$ python -q
>>> import numpy as np
>>> from numpy import linalg as LA
>>> np.set_printoptions(suppress=True, linewidth=140)
>>> rd = lambda a: np.round(a, 1) + 0
>>> other = np.array([[-1, -1, 2, 2, -2, -2, 0, -1],
...     [1, -2, -3, 1, -3, 0, 0, 2],
...     [2, 2, 3, 3, -1, -1, 1, 0],
...     [3, 2, 1, 3, 0, 3, -1, 1],
...     [0, -2, -1, 3, 1, 2, -2, 1],
...     [-2, 3, -2, 3, 3, -3, 2, -3],
...     [2, -3, -1, 3, -3, -1, 3, -1],
...     [3, 2, -2, -1, 3, 2, 2, 2]])
>>> other[-1] = other[0]
>>> J = other + 0.3 * np.eye(8)
>>> J
array([[-0.7, -1. ,  2. ,  2. , -2. , -2. ,  0. , -1. ],
       [ 1. , -1.7, -3. ,  1. , -3. ,  0. ,  0. ,  2. ],
       [ 2. ,  2. ,  3.3,  3. , -1. , -1. ,  1. ,  0. ],
       [ 3. ,  2. ,  1. ,  3.3,  0. ,  3. , -1. ,  1. ],
       [ 0. , -2. , -1. ,  3. ,  1.3,  2. , -2. ,  1. ],
       [-2. ,  3. , -2. ,  3. ,  3. , -2.7,  2. , -3. ],
       [ 2. , -3. , -1. ,  3. , -3. , -1. ,  3.3, -1. ],
       [-1. , -1. ,  2. ,  2. , -2. , -2. ,  0. , -0.7]])
>>> x0 = np.array([-1, 3, 2, 2, -2, 0, -3, -1])
>>> y = J @ x0
>>> rd(y)
array([10.7, -6.1, 15.6, 13.6,  0.4,  4. , -9.9, 10.7])
>>> rd(LA.solve(J, -2 * y))
array([ 2., -6., -4., -4.,  4.,  0.,  6.,  2.])
>>> rd(LA.solve(J.T, J[0]))
array([1., 0., 0., 0., 0., 0., 0., 0.])
>>> A = np.load("layer7.npy")
>>> A
array([[1, 2, 0, 0, 2, 1],
       [0, 1, 0, 0, 0, 1],
       [0, 0, 0, 2, 0, 0],
       [0, 0, 0, 1, 2, 2],
       [0, 0, 0, 0, 2, 2],
       [0, 0, 0, 0, 0, 1]])
>>> (A - A.T) / 2
array([[ 0. ,  1. ,  0. ,  0. ,  1. ,  0.5],
       [-1. ,  0. ,  0. ,  0. ,  0. ,  0.5],
       [ 0. ,  0. ,  0. ,  1. ,  0. ,  0. ],
       [ 0. ,  0. , -1. ,  0. ,  1. ,  1. ],
       [-1. ,  0. ,  0. , -1. ,  0. ,  1. ],
       [-0.5, -0.5,  0. , -1. , -1. ,  0. ]])
>>> rd(np.sort(np.abs(LA.eigvals(A))))
array([0., 1., 1., 1., 1., 2.])
>>> np.allclose(A, A.T)
False
>>> rd(np.abs(LA.eigvals(A)).max())
np.float64(2.0)
>>> other = A / LA.norm(A, axis=1, keepdims=True)
>>> C2 = other @ other.T
>>> np.argwhere(np.triu(np.abs(C2) > 0.95, 1))
array([], shape=(0, 2), dtype=int64)
>>> rd(LA.norm(other, axis=1))
array([1., 1., 1., 1., 1., 1.])
>>> Uu, sigma, VT = LA.svd(A, full_matrices=False)
>>> rd(np.cumsum(sigma ** 2) / np.sum(sigma ** 2))
array([0.7, 0.9, 1. , 1. , 1. , 1. ])
>>> rd(np.sqrt((sigma ** 2).sum())), rd(LA.norm(A))
(np.float64(5.8), np.float64(5.8))
>>> rd(Uu.T @ Uu)
array([[1., 0., 0., 0., 0., 0.],
       [0., 1., 0., 0., 0., 0.],
       [0., 0., 1., 0., 0., 0.],
       [0., 0., 0., 1., 0., 0.],
       [0., 0., 0., 0., 1., 0.],
       [0., 0., 0., 0., 0., 1.]])
>>> (sigma > 1e-8).sum()
np.int64(5)
>>> np.allclose(Uu * sigma @ VT, A)
True
>>> W0 = np.loadtxt("dump.csv", delimiter=",")
>>> W0
array([[4., 3., 3., 0., 0., 3., 0., 3., 0., 3., 0., 3.],
       [3., 4., 3., 0., 0., 3., 0., 3., 0., 3., 0., 3.],
       [3., 3., 4., 0., 0., 3., 0., 3., 0., 3., 0., 3.],
       [0., 0., 0., 4., 3., 0., 3., 0., 3., 0., 3., 0.],
       [0., 0., 0., 3., 4., 0., 3., 0., 3., 0., 3., 0.],
       [3., 3., 3., 0., 0., 4., 0., 3., 0., 3., 0., 3.],
       [0., 0., 0., 3., 3., 0., 4., 0., 3., 0., 3., 0.],
       [3., 3., 3., 0., 0., 3., 0., 4., 0., 3., 0., 3.],
       [0., 0., 0., 3., 3., 0., 3., 0., 4., 0., 3., 0.],
       [3., 3., 3., 0., 0., 3., 0., 3., 0., 4., 0., 3.],
       [0., 0., 0., 3., 3., 0., 3., 0., 3., 0., 4., 0.],
       [3., 3., 3., 0., 0., 3., 0., 3., 0., 3., 0., 4.]])
>>> w, V = LA.eigh(W0)
>>> rd(V @ np.diag(w) @ V.T)
array([[4., 3., 3., 0., 0., 3., 0., 3., 0., 3., 0., 3.],
       [3., 4., 3., 0., 0., 3., 0., 3., 0., 3., 0., 3.],
       [3., 3., 4., 0., 0., 3., 0., 3., 0., 3., 0., 3.],
       [0., 0., 0., 4., 3., 0., 3., 0., 3., 0., 3., 0.],
       [0., 0., 0., 3., 4., 0., 3., 0., 3., 0., 3., 0.],
       [3., 3., 3., 0., 0., 4., 0., 3., 0., 3., 0., 3.],
       [0., 0., 0., 3., 3., 0., 4., 0., 3., 0., 3., 0.],
       [3., 3., 3., 0., 0., 3., 0., 4., 0., 3., 0., 3.],
       [0., 0., 0., 3., 3., 0., 3., 0., 4., 0., 3., 0.],
       [3., 3., 3., 0., 0., 3., 0., 3., 0., 4., 0., 3.],
       [0., 0., 0., 3., 3., 0., 3., 0., 3., 0., 4., 0.],
       [3., 3., 3., 0., 0., 3., 0., 3., 0., 3., 0., 4.]])
>>> rd(w)
array([ 1.,  1.,  1.,  1.,  1.,  1.,  1.,  1.,  1.,  1., 16., 22.])
>>> (w > 1e-8).sum(), (w < -1e-8).sum()
(np.int64(12), np.int64(0))
>>> rd(w.sum()), np.trace(W0)
(np.float64(48.0), np.float64(48.0))
>>> u = np.array([-3, 2, 0, 0, 2, 0, 0, -3, 3, 1, 3, -1])
>>> other = W0 + np.outer(u, np.eye(12)[3])
>>> rd(LA.det(other) / LA.det(W0)), rd(1 + LA.solve(W0, u)[3])
(np.float64(-0.5), np.float64(-0.5))
>>> other
array([[ 4.,  3.,  3., -3.,  0.,  3.,  0.,  3.,  0.,  3.,  0.,  3.],
       [ 3.,  4.,  3.,  2.,  0.,  3.,  0.,  3.,  0.,  3.,  0.,  3.],
       [ 3.,  3.,  4.,  0.,  0.,  3.,  0.,  3.,  0.,  3.,  0.,  3.],
       [ 0.,  0.,  0.,  4.,  3.,  0.,  3.,  0.,  3.,  0.,  3.,  0.],
       [ 0.,  0.,  0.,  5.,  4.,  0.,  3.,  0.,  3.,  0.,  3.,  0.],
       [ 3.,  3.,  3.,  0.,  0.,  4.,  0.,  3.,  0.,  3.,  0.,  3.],
       [ 0.,  0.,  0.,  3.,  3.,  0.,  4.,  0.,  3.,  0.,  3.,  0.],
       [ 3.,  3.,  3., -3.,  0.,  3.,  0.,  4.,  0.,  3.,  0.,  3.],
       [ 0.,  0.,  0.,  6.,  3.,  0.,  3.,  0.,  4.,  0.,  3.,  0.],
       [ 3.,  3.,  3.,  1.,  0.,  3.,  0.,  3.,  0.,  4.,  0.,  3.],
       [ 0.,  0.,  0.,  6.,  3.,  0.,  3.,  0.,  3.,  0.,  4.,  0.],
       [ 3.,  3.,  3., -1.,  0.,  3.,  0.,  3.,  0.,  3.,  0.,  4.]])
>>> LA.matrix_rank(other - W0)
np.int64(1)
>>> LA.matrix_rank(LA.inv(other) - LA.inv(W0), tol=1e-8)
np.int64(1)
